$ python3 -q
>>> import numpy as np
>>> np.set_printoptions(suppress=True, linewidth=100)
>>> tidy = lambda a: np.round(a, 2) + 0
>>> X = np.loadtxt("block18.csv", delimiter=",")
>>> X
array([[ 6.,  7.,  5.,  0.,  2.,  3.,  3.,  4.,  2.],
       [ 7.,  6.,  5.,  5.,  3.,  3.,  3.,  9.,  9.],
       [ 5.,  5.,  4.,  5.,  9.,  9.,  3.,  8.,  2.],
       [ 0.,  5.,  5.,  8.,  0.,  8.,  4.,  6.,  5.],
       [ 2.,  3.,  9.,  0.,  0.,  7.,  0.,  9.,  9.],
       [ 3.,  3.,  9.,  8.,  7., 10.,  7.,  7.,  5.],
       [ 3.,  3.,  3.,  4.,  0.,  7., 10.,  5.,  5.],
       [ 4.,  9.,  8.,  6.,  9.,  7.,  5., 10.,  5.],
       [ 2.,  9.,  2.,  5.,  9.,  5.,  5.,  5.,  0.]])
>>> rng = np.random.default_rng(60698)
>>> B = X + rng.integers(-2, 3, (9, 8)) @ rng.integers(-2, 3, (8, 9))
>>> B
array([[  9.,   5.,   7.,   1.,   2.,  -1.,   7.,   4.,   3.],
       [  9.,  -5.,   2.,  13.,  11.,   1.,  -5.,  11.,  16.],
       [  5.,   0.,   2.,   5.,   1.,   2.,  -5.,  18.,   5.],
       [  2.,  13.,   0.,  20., -12.,   7.,   4.,   8.,  14.],
       [ -3.,   4.,  16.,  -7.,   0.,   6.,   6.,   1.,   8.],
       [ -4.,  -1.,  19.,  -4.,  14.,   9.,  11.,   4.,   1.],
       [  4.,   8.,   0.,   5.,   1.,  15.,   8.,   9.,  -3.],
       [ -1.,  -1.,  10.,  -3.,   5.,   3.,  -5.,  24.,   2.],
       [  3.,  13.,   0.,  11.,   2.,   1.,   1.,  -2.,   2.]])
>>> np.abs(B - X).sum(axis=1)
array([17., 51., 43., 51., 36., 52., 33., 61., 37.])
>>> np.linalg.determinant(X)
Traceback (most recent call last):
  File "<python-input-9>", line 1, in <module>
    np.linalg.determinant(X)
    ^^^^^^^^^^^^^^^^^^^^^
AttributeError: module 'numpy.linalg' has no attribute 'determinant'
>>> X @ X
array([[152., 187., 175., 130., 153., 187., 135., 231., 153.],
       [187., 324., 263., 230., 260., 304., 215., 350., 205.],
       [175., 263., 330., 227., 214., 346., 205., 376., 269.],
       [130., 230., 227., 255., 215., 299., 213., 294., 185.],
       [153., 260., 214., 215., 305., 274., 181., 291., 129.],
       [187., 304., 346., 299., 274., 435., 277., 422., 274.],
       [135., 215., 205., 213., 181., 277., 242., 261., 169.],
       [231., 350., 376., 294., 291., 422., 261., 477., 326.],
       [153., 205., 269., 185., 129., 274., 169., 326., 270.]])
>>> np.trace(X)
np.float64(54.0)
>>> tidy(np.linalg.matrix_power(X, 2))
array([[152., 187., 175., 130., 153., 187., 135., 231., 153.],
       [187., 324., 263., 230., 260., 304., 215., 350., 205.],
       [175., 263., 330., 227., 214., 346., 205., 376., 269.],
       [130., 230., 227., 255., 215., 299., 213., 294., 185.],
       [153., 260., 214., 215., 305., 274., 181., 291., 129.],
       [187., 304., 346., 299., 274., 435., 277., 422., 274.],
       [135., 215., 205., 213., 181., 277., 242., 261., 169.],
       [231., 350., 376., 294., 291., 422., 261., 477., 326.],
       [153., 205., 269., 185., 129., 274., 169., 326., 270.]])
>>> B = X / np.linalg.norm(X, axis=1, keepdims=True)
>>> gram = B @ B.T
>>> (np.abs(gram) > 0.9).astype(int)
array([[1, 0, 0, 0, 0, 0, 0, 0, 0],
       [0, 1, 0, 0, 0, 0, 0, 0, 0],
       [0, 0, 1, 0, 0, 1, 0, 1, 1],
       [0, 0, 0, 1, 0, 0, 0, 0, 0],
       [0, 0, 0, 0, 1, 0, 0, 0, 0],
       [0, 0, 1, 0, 0, 1, 0, 1, 0],
       [0, 0, 0, 0, 0, 0, 1, 0, 0],
       [0, 0, 1, 0, 0, 1, 0, 1, 1],
       [0, 0, 1, 0, 0, 0, 0, 1, 1]])
>>> (gram - 2 * np.eye(9)).round(6).argmax(axis=1)
array([7, 7, 7, 5, 1, 7, 3, 2, 7])
>>> np.argwhere(np.triu(np.abs(gram) > 0.95, 1))
array([], shape=(0, 2), dtype=int64)
>>> mat = np.load("mat.npy")
>>> mat
array([[ 1,  1, -1, -1,  1,  1, -1, -1],
       [ 1,  1, -1, -1, -1, -1,  1,  1],
       [ 1, -1,  1, -1, -1,  1, -1,  1],
       [ 1, -1, -1,  1, -1,  1,  1, -1],
       [ 1,  1,  1,  1, -1, -1, -1, -1],
       [ 1, -1, -1,  1,  1, -1, -1,  1],
       [ 1,  1,  1,  1,  1,  1,  1,  1],
       [ 1, -1,  1, -1,  1, -1,  1, -1]])
>>> x0 = np.array([-3, -3, 1, 1, -1, 1, 2, -2])
>>> mat @ x0
array([-8, -8, -2,  6, -4, -6, -4,  2])
>>> np.sign((mat @ x0).round(6))
array([-1, -1, -1,  1, -1, -1, -1,  1])
>>> np.linalg.norm(mat @ x0) <= np.linalg.norm(mat, 2) * np.linalg.norm(x0) + 1e-9
np.True_
>>> np.einsum("ij,j->i", mat, x0)
array([-8, -8, -2,  6, -4, -6, -4,  2])
>>> mat @ np.eye(8)[3]
array([-1., -1., -1.,  1.,  1.,  1.,  1., -1.])
>>> (mat * x0).sum(axis=1)
array([-8, -8, -2,  6, -4, -6, -4,  2])
>>> mat * x0
array([[-3, -3, -1, -1, -1,  1, -2,  2],
       [-3, -3, -1, -1,  1, -1,  2, -2],
       [-3,  3,  1, -1,  1,  1, -2, -2],
       [-3,  3, -1,  1,  1,  1,  2,  2],
       [-3, -3,  1,  1,  1, -1, -2,  2],
       [-3,  3, -1,  1, -1, -1, -2, -2],
       [-3, -3,  1,  1, -1,  1,  2, -2],
       [-3,  3,  1, -1, -1, -1,  2,  2]])
>>> mat @ np.ones(8)
array([0., 0., 0., 0., 0., 0., 8., 0.])
>>> (mat @ x0).argmax()
np.int64(3)
